$ python -q
>>> import numpy as np
>>> np.set_printoptions(precision=1, suppress=True, linewidth=100, sign=" ")
>>> def rnd(a):
...     return np.round(a, 1) + 0
... 
>>> mat = np.loadtxt("w.csv", delimiter=",")
>>> mat
array([[-1., -2., -2.,  0.,  0.,  0., -2.,  0.,  0.,  0.],
       [-2., -1., -2.,  0.,  0.,  0., -2.,  0.,  0.,  0.],
       [-2., -2., -1.,  0.,  0.,  0., -2.,  0.,  0.,  0.],
       [ 0.,  0.,  0., -1., -2., -2.,  0., -2., -2., -2.],
       [ 0.,  0.,  0., -2., -1., -2.,  0., -2., -2., -2.],
       [ 0.,  0.,  0., -2., -2., -1.,  0., -2., -2., -2.],
       [-2., -2., -2.,  0.,  0.,  0., -1.,  0.,  0.,  0.],
       [ 0.,  0.,  0., -2., -2., -2.,  0., -1., -2., -2.],
       [ 0.,  0.,  0., -2., -2., -2.,  0., -2., -1., -2.],
       [ 0.,  0.,  0., -2., -2., -2.,  0., -2., -2., -1.]])
>>> t3 = np.stack([mat, -3 * mat, mat[::-1]])
>>> (t3 @ mat.T).shape
(3, 10, 10)
>>> np.einsum("bij,cij->bc", t3, t3)
array([[ 178., -534.,   40.],
       [-534., 1602., -120.],
       [  40., -120.,  178.]])
>>> np.linalg.matrix_rank(t3)
array([ 10,  10,  10])
>>> np.linalg.matrix_rank(t3.reshape(3, -1))
np.int64(2)
>>> np.allclose(mat @ mat.T, mat.T @ mat)
True
>>> np.trace(mat)
np.float64(-10.0)
>>> E = np.loadtxt("a.csv", delimiter=",")
>>> E
array([[ 3.,  0.,  0.,  0.,  0.,  0.,  0.,  0.,  0.],
       [ 0.,  3.,  0.,  0.,  0.,  0.,  0.,  0.,  0.],
       [ 0.,  0.,  2.,  0.,  0.,  0.,  0.,  0.,  0.],
       [ 0.,  0.,  0.,  1.,  0.,  0.,  0.,  0.,  0.],
       [ 0.,  0.,  0.,  0.,  1.,  0.,  0.,  0.,  0.],
       [ 0.,  0.,  0.,  0.,  0.,  1.,  0.,  0.,  0.],
       [ 0.,  0.,  0.,  0.,  0.,  0.,  1.,  0.,  0.],
       [ 0.,  0.,  0.,  0.,  0.,  0.,  0.,  1.,  0.],
       [ 0.,  0.,  0.,  0.,  0.,  0.,  0.,  0.,  2.]])
>>> # triangular, det is the product of the diagonal
>>> np.prod(np.diag(E)), rnd(np.linalg.det(E))
(np.float64(36.0), np.float64(36.0))
>>> E @ E
array([[ 9.,  0.,  0.,  0.,  0.,  0.,  0.,  0.,  0.],
       [ 0.,  9.,  0.,  0.,  0.,  0.,  0.,  0.,  0.],
       [ 0.,  0.,  4.,  0.,  0.,  0.,  0.,  0.,  0.],
       [ 0.,  0.,  0.,  1.,  0.,  0.,  0.,  0.,  0.],
       [ 0.,  0.,  0.,  0.,  1.,  0.,  0.,  0.,  0.],
       [ 0.,  0.,  0.,  0.,  0.,  1.,  0.,  0.,  0.],
       [ 0.,  0.,  0.,  0.,  0.,  0.,  1.,  0.,  0.],
       [ 0.,  0.,  0.,  0.,  0.,  0.,  0.,  1.,  0.],
       [ 0.,  0.,  0.,  0.,  0.,  0.,  0.,  0.,  4.]])
>>> [int(np.linalg.matrix_rank(np.linalg.matrix_power(E, p))) for p in range(1, 10)]
[9, 9, 9, 9, 9, 9, 9, 9, 9]
>>> rnd(np.sort(np.linalg.eigvals(E)))
array([ 1.,  1.,  1.,  1.,  1.,  2.,  2.,  3.,  3.])
>>> np.linalg.matrix_rank(E - E[0, 0] * np.eye(9))
np.int64(7)
